% python3 -q
>>> import numpy as np
>>> from numpy import linalg as LA
>>> np.set_printoptions(suppress=True, linewidth=100)
>>> data = np.load("arr.npy")
>>> print(data.round(1) + 0)
[[-0.8  0.2  0.   0.3  0.5]
 [ 0.5 -0.1  0.1  0.2  0.8]
 [-0.3 -0.7 -0.4 -0.4  0.2]
 [-0.1 -0.5  0.8  0.2 -0.1]
 [-0.1  0.3  0.4 -0.8  0.2]]
>>> # columns are unit length and at right angles
>>> th = np.radians(72)
>>> Rm = np.eye(5)
>>> Rm[2, 2] = Rm[4, 4] = np.cos(th)
>>> Rm[2, 4], Rm[4, 2] = -np.sin(th), np.sin(th)
>>> print(Rm.round(1))
[[ 1.   0.   0.   0.   0. ]
 [ 0.   1.   0.   0.   0. ]
 [ 0.   0.   0.3  0.  -1. ]
 [ 0.   0.   0.   1.   0. ]
 [ 0.   0.   1.   0.   0.3]]
>>> other = data @ Rm.T
>>> print(np.round(np.abs(other - data).max(axis=0), 1))
[0.  0.  0.8 0.  0.9]
>>> print(np.allclose(data @ data.T, other @ other.T))
True
>>> print(np.round(LA.svd(data, compute_uv=False), 1), np.round(LA.svd(other, compute_uv=False), 1))
[1. 1. 1. 1. 1.] [1. 1. 1. 1. 1.]
>>> print(np.allclose(LA.norm(data, axis=1), LA.norm(other, axis=1)))
True
>>> print(np.round((data - data.T) / 2, 1))
[[ 0.  -0.1  0.2  0.2  0.3]
 [ 0.1  0.   0.4  0.3  0.3]
 [-0.2 -0.4  0.  -0.6 -0.1]
 [-0.2 -0.3  0.6  0.   0.4]
 [-0.3 -0.3  0.1 -0.4  0. ]]
>>> print(round(np.trace(data), 1))
-0.8
>>> print(round(np.abs(LA.eigvals(data)).max(), 1))
1.0
>>> print(np.round((data + data.T) / 2, 1))
[[-0.8  0.4 -0.1  0.1  0.2]
 [ 0.4 -0.1 -0.3 -0.2  0.6]
 [-0.1 -0.3 -0.4  0.2  0.3]
 [ 0.1 -0.2  0.2  0.2 -0.5]
 [ 0.2  0.6  0.3 -0.5  0.2]]
>>> other = LA.inv(data)
>>> print(np.round(LA.slogdet(data)[0], 1))
1.0
>>> print(np.allclose(other, data.T))
True
>>> print(np.round(data @ other, 1) + 0)
[[1. 0. 0. 0. 0.]
 [0. 1. 0. 0. 0.]
 [0. 0. 1. 0. 0.]
 [0. 0. 0. 1. 0.]
 [0. 0. 0. 0. 1.]]
>>> def softmax(z):
...     e = np.exp(z - z.max(axis=-1, keepdims=True))
...     return e / e.sum(axis=-1, keepdims=True)
... 
>>> print(np.round(softmax(data[3]), 1))
[0.2 0.1 0.4 0.2 0.2]
>>> scores = data @ data.T / np.sqrt(5)
>>> print(np.round(softmax(scores + np.triu(np.full(scores.shape, -np.inf), 1)), 1))
[[1.  0.  0.  0.  0. ]
 [0.4 0.6 0.  0.  0. ]
 [0.3 0.3 0.4 0.  0. ]
 [0.2 0.2 0.2 0.3 0. ]
 [0.2 0.2 0.2 0.2 0.3]]
>>> vec = np.array([-2, 5, 4, -4, 2])
>>> a = np.maximum(data @ vec, 0)
>>> print(np.flatnonzero(a > 1e-9))
[0 4]
>>> print(a.round(1))
[2.5 0.  0.  0.  7.2]
>>> print(np.round(data * (a > 1e-9)[:, None], 1) + 0)
[[-0.8  0.2  0.   0.3  0.5]
 [ 0.   0.   0.   0.   0. ]
 [ 0.   0.   0.   0.   0. ]
 [ 0.   0.   0.   0.   0. ]
 [-0.1  0.3  0.4 -0.8  0.2]]
>>> print(np.round(data.T @ a, 1))
[-2.7  3.   3.1 -5.   2.8]
>>> print(np.round(np.maximum(data @ vec, 0) - np.maximum(-data @ vec, 0), 1))
[ 2.5 -0.3 -2.6 -0.1  7.2]
>>> print(np.round(np.maximum(data @ (3 * vec), 0), 1))
[ 7.4  0.   0.   0.  21.6]
>>> M = np.load("sample13.npy")
>>> print(M)
[[ 2.5 -3.1  1.  -1.9]
 [ 1.4 -2.3  0.2 -0.8]
 [-3.   0.6 -1.4  2.7]
 [-3.8  2.2 -1.7  3.2]
 [ 0.   0.7  0.  -0.1]
 [-0.8 -1.3 -0.2  0.6]
 [ 0.  -1.8  0.   0.1]
 [-2.4  1.5 -1.2  2.2]
 [-3.   1.4 -1.4  2.6]
 [ 3.6 -1.7  1.8 -3.4]
 [-4.   2.3 -1.9  3.7]
 [ 3.  -2.8  1.  -2.2]
 [ 3.  -2.   1.1 -2.3]
 [ 0.5  1.2 -0.2  0. ]
 [-5.5  3.5 -2.4  4.7]
 [ 4.4 -2.7  2.1 -4. ]
 [ 4.7 -1.8  2.5 -4.5]
 [ 0.3  0.8  0.4 -0.6]
 [-1.2  0.1 -0.5  1. ]
 [ 1.1 -1.   0.8 -1.2]
 [-5.2  5.  -2.2  4.3]
 [ 0.4 -1.   0.2 -0.2]
 [-1.2  1.1 -0.9  1.4]
 [-1.1  1.4 -0.3  0.8]
 [ 4.3 -2.4  2.2 -4.1]
 [-1.2  1.1 -1.   1.4]]
>>> vec = np.array([1, 4, -3, 2])
>>> target = M @ vec
>>> print(np.round(LA.lstsq(M, target)[0], 1))
[ 1.  4. -3.  2.]
>>> rng = np.random.default_rng(56)
>>> target = target + 0.3 * rng.normal(size=26)
>>> print(target.round(1))
[-17.   -9.9   9.5  16.8   2.7  -3.8  -6.8  12.2  11.6 -15.4  18.5 -15.8 -12.9   5.6  24.7 -20.3
 -19.7   0.6   2.6  -8.   30.3  -4.4   8.8   7.5 -19.7   9.3]
>>> c, *_ = LA.lstsq(M, target)
>>> print(c.round(1))
[ 0.6  3.9 -4.   1.1]
>>> print(round(LA.norm(target - M @ c), 1))
1.7
>>> print(np.round(M.T @ (target - M @ c), 1) + 0)
[0. 0. 0. 0.]
>>> cen = M - M.mean(axis=0)
>>> vecs = LA.svd(cen)[2][:3]
>>> other = cen - cen @ vecs.T @ vecs
>>> print(np.round((cen @ vecs.T).std(axis=0), 1))
[4.5 0.9 0.2]
>>> u = np.array([4, 2])
>>> print(np.round(np.convolve(M[5], u), 1))
[-3.2 -6.8 -3.4  2.   1.2]
>>> print(np.round(np.polyval(u, M[5]), 1))
[-1.2 -3.2  1.2  4.4]
>>> cen = M - M.mean(axis=0)
>>> U, sv, VT = LA.svd(cen, full_matrices=False)
>>> print(np.round(np.abs(VT[-1]), 1) + 0)
[0.3 0.  0.7 0.7]
>>> print(np.abs(VT[0]).argmax())
0
>>> print(np.round(cen.mean(axis=0), 1) + 0)
[0. 0. 0. 0.]
>>> other = np.array([[-0.8, 1.1, 0.7, 0.7],
...     [-0.2, -0.1, -0.5, -0.2],
...     [-0.4, 0.6, 0.6, -0.5],
...     [3.0, -0.6, 0.9, -1.3],
...     [-0.7, 0.7, 0.4, -0.9],
...     [0.1, 0.4, -0.2, -1.3]])
>>> W2 = np.array([[-1.1, 0.1, -1.5, 1.2, 0.1, 1.6],
...     [0.2, 0.7, -0.1, 0.8, -1.0, 0.6],
...     [-1.4, 0.4, 2.6, -2.0, -1.0, 0.8],
...     [-0.8, 0.3, 0.5, 1.3, -0.8, -0.3]])
>>> feats = other @ W2
>>> print(feats.round(1))
[[-0.4  1.2  3.3 -0.6 -2.4 -0.3]
 [ 1.1 -0.4 -1.1  0.4  0.7 -0.7]
 [ 0.1  0.5  1.8 -1.8 -0.8  0.3]
 [-3.6 -0.1 -2.8 -0.4  1.   5.6]
 [ 1.1  0.3  1.6 -2.2 -0.4 -0.1]
 [ 1.3 -0.2 -1.4 -0.8  0.8  0.6]]
>>> print(np.argsort(-LA.norm(feats, axis=0).round(6), kind="stable")[:3])
[5 2 0]
>>> print(round(float(LA.norm(feats, 2) / LA.norm(feats)), 1))
0.8
>>> print(LA.matrix_rank(feats, rtol=0.1))
3
>>> m1 = rng.normal(size=(20, 3)) + 5 * np.array([1, 2, 3])
>>> print(m1.round(1))
[[ 5.4 10.  15.9]
 [ 6.  10.4 15.2]
 [ 5.5 10.9 16. ]
 [ 4.2  9.7 15.7]
 [ 5.1 10.  16. ]
 [ 4.9 10.6 13.8]
 [ 6.7  9.4 14.6]
 [ 7.4 11.4 15.5]
 [ 4.6  9.5 13.4]
 [ 4.3  7.3 15.4]
 [ 5.2  8.9 15.1]
 [ 3.4  9.6 15.4]
 [ 6.  10.4 14.2]
 [ 4.5 11.8 13.1]
 [ 6.2  7.9 14. ]
 [ 5.8  9.7 14.1]
 [ 5.8 10.9 14.3]
 [ 5.3 11.9 15. ]
 [ 5.3 10.3 15.3]
 [ 5.2  9.6 15.4]]
>>> cen = m1 - m1.mean(axis=0)
>>> U, sv, VT = LA.svd(cen, full_matrices=False)
>>> print((np.sign(U[:, 0]) == np.sign(U[0, 0])).astype(int))
[1 0 0 1 1 0 1 0 1 1 1 1 0 0 1 1 0 0 0 1]
>>> print(np.abs(VT[0]).argmax())
1
>>> print(np.round(np.abs(VT[-1]), 1))
[0.4 0.3 0.9]
>>> print(np.round(VT[0] * np.sign(VT[0, np.abs(VT[0]).argmax()]), 1))
[ 0.3  0.9 -0.1]
>>> print(round(float((sv ** 2).sum() ** 2 / (sv ** 4).sum()), 1))
2.7
>>> cen = m1 - m1.mean(axis=0)
>>> vecs = LA.svd(cen)[2][:1]
>>> other = cen - cen @ vecs.T @ vecs
>>> print(np.round(np.diag(vecs.T @ vecs), 1) + 0)
[0.1 0.9 0. ]
>>> print(round(LA.norm(other) / LA.norm(cen), 1))
0.7
>>> print(LA.norm(other, axis=1).round(6).argmax())
13
>>> D = LA.norm(m1[:, None] - m1[None], axis=-1)
>>> print((D + 1e9 * np.eye(20)).round(6).argmin(axis=1))
[ 4 18  0 11  0 16 15  1  5 10 19  3 16  5  6 12 12 16  0 18]
>>> print(np.unravel_index(D.round(6).argmax(), D.shape))
(np.int64(7), np.int64(9))
>>> print(D[16].round(1))
[1.8 1.  1.7 2.5 2.  1.1 1.8 2.1 2.1 4.1 2.2 3.  0.6 2.  3.1 1.3 0.  1.3 1.3 1.8]
>>> print(D.shape)
(20, 20)
>>> print(np.round(LA.norm(m1 - m1.mean(axis=0), axis=1), 1))
[1.  0.8 1.4 1.5 1.1 1.3 1.5 2.6 1.7 3.  1.1 2.1 1.  2.6 2.4 0.9 1.2 1.9 0.5 0.7]
>>> cov = np.cov(m1, rowvar=False)
>>> print(np.round(m1.std(axis=0), 1))
[0.9 1.1 0.8]
>>> print(np.argwhere(np.triu(np.abs(np.corrcoef(m1.T)) > 0.8, 1)))
[]
>>> print(np.round(np.median(m1, axis=0), 1))
[ 5.3 10.  15.1]
>>> print(cov.round(1) + 0)
[[ 0.8  0.2  0. ]
 [ 0.2  1.3 -0.1]
 [ 0.  -0.1  0.8]]
>>> print(np.round(np.corrcoef(m1.T), 1) + 0)
[[ 1.   0.2  0. ]
 [ 0.2  1.  -0.1]
 [ 0.  -0.1  1. ]]
>>> print(round(np.corrcoef(m1[:, 1], m1[:, 2])[0, 1], 1))
-0.1
>>> mat = np.load("x.npy")
>>> print(mat)
[[ 0  0  0  0  0]
 [ 2 -2  0  0  0]
 [-1  0 -1  0  0]
 [-1  0 -2  1  0]
 [-1  1 -2 -1  0]]
>>> print([round(float(x), 1) for x in LA.svd(mat, compute_uv=False)[:3]])
[3.9, 2.3, 1.5]
>>> print(np.round(LA.norm(mat, 2) / LA.norm(mat), 1))
0.8
>>> print(np.argsort(-LA.norm(mat, axis=0).round(6), kind="stable")[:3])
[2 0 1]
>>> print(np.round(np.sort(LA.eigvals(mat)), 1))
[-2. -1.  0.  0.  1.]
>>> print([int(LA.matrix_rank(LA.matrix_power(mat, p))) for p in range(1, 6)])
[4, 3, 3, 3, 3]
>>> print(np.unique(mat.round(6), axis=0).shape)
(5, 5)
>>> print(LA.lstsq(mat[:-1].T, mat[-1])[2])
3
>>> print(np.abs(np.diag(LA.qr(mat)[1])) > 1e-9)
[ True  True  True  True False]
>>> hat = np.triu(np.array([[2, -2, 1, 0, 1],
...     [-2, -1, 0, 2, 0],
...     [2, 0, -1, 0, 1],
...     [1, 1, 1, 1, 1],
...     [1, 1, 2, -1, 1]]), 1) + np.eye(5)
>>> other = hat @ mat @ LA.inv(hat)
>>> print(round(LA.det(other), 1))
-0.0
>>> print(np.trace(other), np.trace(mat))
-2.0 -2
>>> print(hat @ mat - mat @ hat)
[[-6.  5. -3. -1.  0.]
 [-2.  4. -6.  6. -2.]
 [-1. -1. -1. -1.  2.]
 [-1. -1. -1. -1.  2.]
 [ 0. -2.  1. -2.  4.]]
>>> print(np.round(np.poly(other), 1) + 0)
[ 1.  2. -1. -2.  0.  0.]
>>> print(other)
[[ -6.  -7.   3.  13. -10.]
 [  0.  -2.  -4.   6.  -2.]
 [ -2.  -3.  -1.   5.  -2.]
 [ -2.  -3.  -2.   6.  -2.]
 [ -1.  -1.  -1.   1.   1.]]
>>> print(np.einsum("ii->", other))
-2.0
>>> print(np.round(LA.det(other.T), 1))
0.0
>>> print(round(LA.eigvals(other).sum().real, 1))
-2.0
>>> print(round(LA.det(2 * other), 1), np.round(LA.det(other), 1))
-0.0 -0.0
>>> print(np.round(LA.det(other[::-1]), 1))
-0.0
>>> K = np.array([[1, 0, 0, 0, 0, 0, 0],
...     [6, 1, 0, 0, 0, 0, 0],
...     [-4, -5, 1, 0, 0, 0, 0],
...     [-7, -5, -4, 1, 0, 0, 0],
...     [7, 3, -8, 9, 1, 0, 0],
...     [-2, -8, -5, 8, -4, 1, 0],
...     [-8, 2, 6, -1, -1, -6, 1]])
>>> # triangular
>>> print([round(float(x), 1) for x in LA.svd(K, compute_uv=False)[:3]])
[18.5, 16.0, 8.0]
>>> U, sv, VT = LA.svd(K)
>>> print(sv.round(1) + 0)
[18.5 16.   8.   5.1  1.8  1.3  0. ]
>>> print(np.argmax(sv[:-1] / (sv[1:] + 1e-6)) + 1)
6
>>> other = U[:, :6] @ np.diag(sv[:6]) @ VT[:6]
>>> print(np.round(LA.norm(K - other) / LA.norm(K), 1))
0.0
>>> print(round(np.abs(K - other).max(), 1))
0.0
>>> print(round(float(LA.norm(K - other, 2)), 1), np.round(sv[6], 1))
0.0 0.0
>>> J = np.load("data.npy")
>>> print(J)
[[ 1  0 -1 -1]
 [ 0 -1  0  0]
 [ 0  0 -2  2]
 [ 0  0  0  2]]
>>> evals, vecs = LA.eig(J)
>>> print(np.prod(evals))
4.0
>>> print(np.round(np.sort(LA.eigvals(J.T)), 1))
[-2. -1.  1.  2.]
>>> print(evals)
[ 1. -1. -2.  2.]
>>> th = np.radians(72)
>>> Rm = np.eye(7)
>>> Rm[0, 0] = Rm[5, 5] = np.cos(th)
>>> Rm[0, 5], Rm[5, 0] = -np.sin(th), np.sin(th)
>>> print(Rm.round(1))
[[ 0.3  0.   0.   0.   0.  -1.   0. ]
 [ 0.   1.   0.   0.   0.   0.   0. ]
 [ 0.   0.   1.   0.   0.   0.   0. ]
 [ 0.   0.   0.   1.   0.   0.   0. ]
 [ 0.   0.   0.   0.   1.   0.   0. ]
 [ 1.   0.   0.   0.   0.   0.3  0. ]
 [ 0.   0.   0.   0.   0.   0.   1. ]]
>>> other = K @ Rm.T
>>> print(round(float(LA.det(Rm)), 1), round(float(np.trace(Rm)), 1))
1.0 5.6
>>> print(other.round(1))
[[ 0.3  0.   0.   0.   0.   1.   0. ]
 [ 1.9  1.   0.   0.   0.   5.7  0. ]
 [-1.2 -5.   1.   0.   0.  -3.8  0. ]
 [-2.2 -5.  -4.   1.   0.  -6.7  0. ]
 [ 2.2  3.  -8.   9.   1.   6.7  0. ]
 [-1.6 -8.  -5.   8.  -4.  -1.6  0. ]
 [ 3.2  2.   6.  -1.  -1.  -9.5  1. ]]
>>> print(np.round(np.abs(other - K).max(axis=0), 1))
[11.2  0.   0.   0.   0.   6.7  0. ]
>>> print(np.allclose(K @ K.T, other @ other.T))
True
